$ python -q
>>> import numpy as np
>>> np.set_printoptions(precision=2, suppress=True, linewidth=100, sign=" ")
>>> A = np.load("case12.npy")
>>> print(A)
[[ 5  3  1]
 [ 3  6 -1]
 [ 1 -1  1]]
>>> M2 = np.array([[0, 1], [4, 4], [2, 4]])
>>> print(np.einsum("ik,kj->ij", A, M2))
[[14 21]
 [22 23]
 [-2  1]]
>>> print(A @ M2)
[[14 21]
 [22 23]
 [-2  1]]
>>> print(np.linalg.matrix_rank(A @ M2))
2
>>> print(np.einsum("ik,kj->ji", A, M2))
[[14 22 -2]
 [21 23  1]]
>>> print(np.linalg.matrix_rank(np.vstack([A, M2.T])))
3
>>> print(M2.T @ A.T)
[[14 22 -2]
 [21 23  1]]
>>> print(np.vstack([A, M2.T]).shape)
(5, 3)
>>> u = np.array([1, 1, -1])
>>> M2 = A + np.outer(u, np.eye(3)[1])
>>> print(np.linalg.matrix_rank(M2 - A))
1
>>> print(round(float(np.linalg.det(M2) / np.linalg.det(A)), 2), round(float(1 + np.linalg.solve(A, u)[1]), 2))
-1.0 -1.0
>>> Q = A.astype(float).copy()
>>> for j in range(3):
...     Q[:, j] -= Q[:, :j] @ (Q[:, :j].T @ Q[:, j])
...     Q[:, j] /= np.linalg.norm(Q[:, j])
... 
>>> print(np.round(Q.T @ Q, 2) + 0)
[[ 1.  0.  0.]
 [ 0.  1.  0.]
 [ 0.  0.  1.]]
>>> F = np.load("run0.npy")
>>> print(F)
[[ 1  0  0  0]
 [-1  1  0  0]
 [ 0 -1  1  0]
 [-3 -2  2  1]]
>>> P = np.triu(np.array([[5, 3, 2, 5], [2, 3, 2, 5], [3, 5, 4, 2], [3, 4, 5, 3]]), 1) + np.eye(4)
>>> M2 = P @ F @ np.linalg.inv(P)
>>> print(np.linalg.matrix_rank(M2))
4
>>> print(np.trace(M2), np.trace(F))
4.0 4
>>> print(round(float(np.linalg.det(M2)), 2))
1.0
>>> ev, evecs = np.linalg.eig(F)
>>> print(ev)
[ 1.  1.  1.  1.]
>>> print(np.sort(np.linalg.eigvals(F.T)))
[ 1.  1.  1.  1.]
>>> print(np.prod(ev))
1.0
